$ python -q
>>> import numpy as np
>>> import numpy.linalg as la
>>> np.set_printoptions(suppress=True, linewidth=160)
>>> def rd(a):
...     return np.round(a, 2) + 0
... 
>>> feats = np.load("test17.npy")
>>> print(feats)
[[ 0  0 -2  1]
 [ 1  0  0 -2]
 [-2  1  0  0]
 [ 0 -2  1  0]]
>>> x0 = np.array([0, -3, 1, 1])
>>> rhs = feats @ x0
>>> print(rhs)
[-1 -2 -3  7]
>>> print(rd(la.solve(feats, rhs + feats[:, 0])))
[ 1. -3.  1.  1.]
>>> print(rd(la.solve(feats, -2 * rhs)))
[ 0.  6. -2. -2.]
>>> print(rd(la.solve(feats, rhs)))
[ 0. -3.  1.  1.]
>>> m1 = np.loadtxt("x.csv", delimiter=",")
>>> print(rd(m1))
[[-0.78  0.6  -0.19]
 [ 0.17 -0.09 -0.98]
 [-0.61 -0.79 -0.03]]
>>> # orthonormal columns
>>> x0 = np.array([3, 0, 0])
>>> rhs = m1 @ x0
>>> print(rd(rhs))
[-2.33  0.5  -1.83]
>>> print(rd(la.solve(m1.T, m1[1])))
[0. 1. 0.]
>>> print(rd(la.solve(m1, rhs + m1[:, 2])))
[3. 0. 1.]
>>> print(rd(la.solve(m1, m1[:, 0])))
[1. 0. 0.]
>>> arr = np.loadtxt("mat.csv", delimiter=",")
>>> print(arr)
[[-2. -1.  3.  2.]
 [-1.  1.  0. -3.]
 [ 0.  0.  2.  2.]
 [ 0.  0. -2. -3.]]
>>> rng = np.random.default_rng(4091)
>>> lab = rng.permutation(4)
>>> B = arr[:, lab] * rng.choice([-1, 1], 4)
>>> print(B)
[[ 1.  2. -2. -3.]
 [-1.  1.  3. -0.]
 [-0. -0. -2. -2.]
 [-0. -0.  3.  2.]]
>>> U, _, VT = la.svd(arr.T @ B)
>>> print(rd(la.lstsq(arr, B)[0]))
[[ 0. -1.  0.  0.]
 [-1.  0.  0.  0.]
 [ 0.  0.  0. -1.]
 [ 0.  0. -1.  0.]]
>>> print(rd(U @ VT))
[[ 0. -1.  0.  0.]
 [-1.  0.  0.  0.]
 [ 0.  0.  0. -1.]
 [ 0.  0. -1.  0.]]
